% python3 -q
>>> import numpy as np
>>> np.set_printoptions(precision=2, suppress=True, linewidth=160)
>>> A = np.load("case10.npy")
>>> A
array([[2, 2, 2, 1],
       [1, 1, 1, 0],
       [0, 2, 1, 1]])
>>> out = A / np.linalg.norm(A, axis=1, keepdims=True)
>>> cov = out @ out.T
>>> np.argwhere(np.triu(np.abs(cov) > 0.95, 1))
array([[0, 1]])
>>> cov
array([[1.  , 0.96, 0.79],
       [0.96, 1.  , 0.71],
       [0.79, 0.71, 1.  ]])
>>> np.round(np.degrees(np.arccos(np.clip(cov[1, 0], -1, 1))), 2)
np.float64(16.1)
>>> cov[1]
array([0.96, 1.  , 0.71])
>>> np.linalg.norm(out, axis=1)
array([1., 1., 1.])
>>> (cov - 2 * np.eye(3)).round(6).argmax(axis=1)
array([1, 0, 0])
>>> def softmax(z):
...     e = np.exp(z - z.max(axis=-1, keepdims=True))
...     return e / e.sum(axis=-1, keepdims=True)
... 
>>> softmax(A).sum(axis=1)
array([1., 1., 1.])
>>> np.round(softmax(10 * A[0]), 2) + 0
array([0.33, 0.33, 0.33, 0.  ])
>>> softmax(A[0])
array([0.3 , 0.3 , 0.3 , 0.11])
>>> S = A @ A.T / np.sqrt(4)
>>> softmax(S)[0] @ A
array([1.88, 1.97, 1.93, 0.97])
>>> softmax(S)
array([[0.93, 0.03, 0.05],
       [0.69, 0.15, 0.15],
       [0.57, 0.08, 0.35]])
>>> X = np.load("data.npy")
>>> X
array([[-1.,  0.,  0.],
       [ 0., -1.,  0.],
       [ 0.,  0.,  1.]])
>>> np.poly(X)
array([ 1.,  1., -1., -1.])
>>> np.kron(np.eye(2, dtype=int), X)
array([[-1.,  0.,  0., -0.,  0.,  0.],
       [ 0., -1.,  0.,  0., -0.,  0.],
       [ 0.,  0.,  1.,  0.,  0.,  0.],
       [-0.,  0.,  0., -1.,  0.,  0.],
       [ 0., -0.,  0.,  0., -1.,  0.],
       [ 0.,  0.,  0.,  0.,  0.,  1.]])
>>> round(np.linalg.det(X.T), 2)
np.float64(1.0)
>>> np.round(np.linalg.det(2 * X), 2), np.round(np.linalg.det(X), 2)
(np.float64(8.0), np.float64(1.0))
>>> np.einsum("ij,ji->", X, X)
np.float64(3.0)
>>> out = np.array([[1, 1], [2, 0], [2, 2]])
>>> data = np.kron(np.eye(3, dtype=int), out)
>>> data
array([[1, 1, 0, 0, 0, 0],
       [2, 0, 0, 0, 0, 0],
       [2, 2, 0, 0, 0, 0],
       [0, 0, 1, 1, 0, 0],
       [0, 0, 2, 0, 0, 0],
       [0, 0, 2, 2, 0, 0],
       [0, 0, 0, 0, 1, 1],
       [0, 0, 0, 0, 2, 0],
       [0, 0, 0, 0, 2, 2]])
>>> q, R = np.linalg.qr(data)
>>> np.abs(np.diag(R))
array([3.  , 1.49, 3.  , 1.49, 3.  , 1.49])
>>> round(np.trace(q @ q.T), 2)
np.float64(6.0)
>>> np.allclose(R.T @ R, data.T @ data)
True
